% ipython --no-banner

In [1]: import numpy as np

In [2]: np.set_printoptions(precision=1, suppress=True, linewidth=100)

In [3]: data = np.load("run2.npy")

In [4]: data
Out[4]: 
array([[ 53,  10,  23,  11,   5,   8,  22, -17,   8,  18, -25],
       [ 10,  35,  10, -17, -16,  10,  -2,  -9,  10,  27,  -7],
       [ 23,  10,  39,   1,   4,   2,   3,   3,  23,  25,  -3],
       [ 11, -17,   1,  27,   7,   1,   7,   5,  -2, -18,   9],
       [  5, -16,   4,   7,  45, -16,   1,  -5,  11, -20,  14],
       [  8,  10,   2,   1, -16,  26,  -2,   3,  -3,  26, -17],
       [ 22,  -2,   3,   7,   1,  -2,  24, -12,  -7,   0, -12],
       [-17,  -9,   3,   5,  -5,   3, -12,  33,  -4,   5,  12],
       [  8,  10,  23,  -2,  11,  -3,  -7,  -4,  27,   6,   5],
       [ 18,  27,  25, -18, -20,  26,   0,   5,   6,  59, -28],
       [-25,  -7,  -3,   9,  14, -17, -12,  12,   5, -28,  47]])

In [5]: # rows and columns are dependent

In [6]: vals, V = np.linalg.eigh(data)

In [7]: x0 = np.array([-6, -3, 9, -3, 3, 1, 8, -3, -6, -2, -3])

In [8]: (np.sign(V[:, -1].round(6)) == np.sign(V[0, -1].round(6))).astype(int)
Out[8]: array([1, 1, 1, 0, 0, 1, 1, 0, 1, 1, 0])

In [9]: x0 @ data @ x0
Out[9]: np.int64(3078)

In [10]: np.round(x0 @ data @ x0 / (x0 @ x0), 1), round(float(vals[0]), 1), np.round(vals[-1], 1)
Out[10]: (np.float64(11.5), -0.0, np.float64(143.5))

In [11]: np.abs(data).sum(axis=1).max(), round(np.abs(vals).max(), 1)
Out[11]: (np.int64(232), np.float64(143.5))

In [12]: np.linalg.eigvalsh(data[1:, 1:])
Out[12]: array([  0.3,   1.4,   5.2,  14.6,  18.3,  26.1,  42.5,  53.7,  68.9, 131. ])

In [13]: np.linalg.cond(data) > 100
Out[13]: np.True_

In [14]: np.linalg.matrix_rank(data, rtol=0.1)
Out[14]: np.int64(7)

In [15]: [round(float(x), 1) for x in np.linalg.svd(data, compute_uv=False)[:3]]
Out[15]: [143.5, 85.6, 67.2]

In [16]: x0 = np.array([-1, 1, 3, 2, -1, -2, -2, 1, -3, -1, -1])

In [17]: (data @ x0).argmax()
Out[17]: np.int64(7)

In [18]: data * x0
Out[18]: 
array([[-53,  10,  69,  22,  -5, -16, -44, -17, -24, -18,  25],
       [-10,  35,  30, -34,  16, -20,   4,  -9, -30, -27,   7],
       [-23,  10, 117,   2,  -4,  -4,  -6,   3, -69, -25,   3],
       [-11, -17,   3,  54,  -7,  -2, -14,   5,   6,  18,  -9],
       [ -5, -16,  12,  14, -45,  32,  -2,  -5, -33,  20, -14],
       [ -8,  10,   6,   2,  16, -52,   4,   3,   9, -26,  17],
       [-22,  -2,   9,  14,  -1,   4, -48, -12,  21,   0,  12],
       [ 17,  -9,   9,  10,   5,  -6,  24,  33,  12,  -5, -12],
       [ -8,  10,  69,  -4, -11,   6,  14,  -4, -81,  -6,  -5],
       [-18,  27,  75, -36,  20, -52,   0,   5, -18, -59,  28],
       [ 25,  -7,  -9,  18, -14,  34,  24,  12, -15,  28, -47]])

In [19]: np.einsum("ij,j->i", data, x0)
Out[19]: array([-51, -38,   4,  26, -42, -19, -25,  78, -20, -28,  49])

In [20]: np.sign((data @ x0).round(6))
Out[20]: array([-1, -1,  1,  1, -1, -1, -1,  1, -1, -1,  1])

In [21]: E = np.loadtxt("mat.csv", delimiter=",")

In [22]: E.round(1) + 0
Out[22]: 
array([[ 0. , -0.3,  0.2, -0.2],
       [-0.2, -0.1,  0.6, -1.2],
       [-0.4,  0.2, -0.5, -0.2],
       [ 0.4,  0.5,  0.1, -0.4],
       [-0.1, -0.3, -0.2,  1.4],
       [-0.1, -0.2,  0.3,  0.2],
       [ 0. , -0.3, -0.5, -3.4],
       [ 0.1,  0. , -0.3,  0.7],
       [ 0. , -0.4, -0.3, -0.2],
       [ 0. ,  0. , -0.4,  1. ],
       [ 0.1,  0.5,  0. , -1.4]])

In [23]: other = E / np.sqrt((E ** 2).mean(axis=1, keepdims=True))

In [24]: np.round(E - E.mean(axis=1, keepdims=True), 1) + 0
Out[24]: 
array([[ 0.1, -0.2,  0.3, -0.1],
       [ 0. ,  0.2,  0.8, -1. ],
       [-0.2,  0.4, -0.3,  0.1],
       [ 0.3,  0.3,  0. , -0.6],
       [-0.3, -0.5, -0.4,  1.2],
       [-0.1, -0.3,  0.2,  0.2],
       [ 1. ,  0.8,  0.5, -2.4],
       [ 0. , -0.1, -0.4,  0.6],
       [ 0.2, -0.2, -0.1,  0. ],
       [-0.2, -0.1, -0.6,  0.9],
       [ 0.3,  0.7,  0.2, -1.2]])

In [25]: np.linalg.matrix_rank(E - E.mean(axis=1, keepdims=True))
Out[25]: np.int64(3)

In [26]: np.linalg.matrix_rank(other) == np.linalg.matrix_rank(E)
Out[26]: np.True_

In [27]: labels = E[:, 0] > np.median(E[:, 0])

In [28]: f = E[labels].mean(axis=0) - E[~labels].mean(axis=0)

In [29]: f
Out[29]: array([0.3, 0.2, 0.1, 0.1])

In [30]: round(float((((E - E.mean(axis=0)) @ f > 0) == labels).mean()), 1)
Out[30]: 0.5

In [31]: W1 = np.array([[0, -3, 2, 2, 1],
    ...:     [3, -3, -2, 3, 0],
    ...:     [3, 3, -3, -1, 3],
    ...:     [0, 2, -1, -2, 3]])

In [32]: beta = np.array([-3, -2, 2, -1, 0])

In [33]: H = np.maximum(E @ W1 + beta, 0)

In [34]: H
Out[34]: 
array([[0. , 0. , 2.3, 0. , 0. ],
       [0. , 0. , 1.3, 0.3, 0. ],
       [0. , 0. , 2.6, 0. , 0. ],
       [0. , 0. , 2. , 2. , 0. ],
       [0. , 1.4, 1.6, 0. , 3.6],
       [0. , 0.2, 1.3, 0. , 1.3],
       [0. , 0. , 7.4, 5.5, 0. ],
       [0. , 0. , 2.4, 0. , 1.3],
       [0. , 0. , 3.8, 0. , 0. ],
       [0. , 0. , 2.2, 0. , 1.6],
       [0. , 0. , 2.7, 3.4, 0. ]])

In [35]: C = np.array([[2, 1, 2], [2, 1, 1], [0, 0, 2], [0, 2, 0], [1, 1, 1]])

In [36]: (H @ C).round(6).argmax(axis=1)
Out[36]: array([2, 2, 2, 2, 2, 2, 2, 2, 2, 2, 1])

In [37]: W1 @ C
Out[37]: 
array([[-5,  2,  2],
       [ 0,  6, -1],
       [15,  7,  6],
       [ 7,  1,  3]])

In [38]: F = np.loadtxt("test12.csv", delimiter=",")

In [39]: F
Out[39]: 
array([[ 0.5,  0.7, -0.7],
       [ 0.6, -0.3, -0.4],
       [-0.4,  1.8,  0.1],
       [ 2.2,  1.1, -2.3],
       [ 1.2,  0.3, -1.3],
       [-0.1,  0.5,  0.1],
       [-0.1, -0.3,  0.6],
       [ 1. ,  0.5, -1.4],
       [ 0.2, -1.4, -0.4],
       [-0.5, -3.3,  0.8],
       [ 0.2,  0.8, -0.2],
       [-1.5,  0.5,  1.4],
       [ 1.2, -1.7, -1.5],
       [ 1.3,  0.4, -1.5],
       [-0.2, -0.6,  0.4],
       [-1.6,  1.2,  1. ],
       [-0.3, -0.4,  0. ],
       [-0.9,  0.8,  0.8],
       [-1.5,  0.3,  0.9],
       [-0.4, -0.3,  0.2],
       [-1.3, -0.5,  0.9]])

In [40]: labels = F[:, 1] > np.median(F[:, 1])

In [41]: f = F[labels].mean(axis=0) - F[~labels].mean(axis=0)

In [42]: round((((F - F.mean(axis=0)) @ f > 0) == labels).mean(), 1)
Out[42]: np.float64(1.0)

In [43]: labels.astype(int)
Out[43]: array([1, 0, 1, 1, 0, 1, 0, 1, 0, 0, 1, 1, 0, 1, 0, 1, 0, 1, 0, 0, 0])
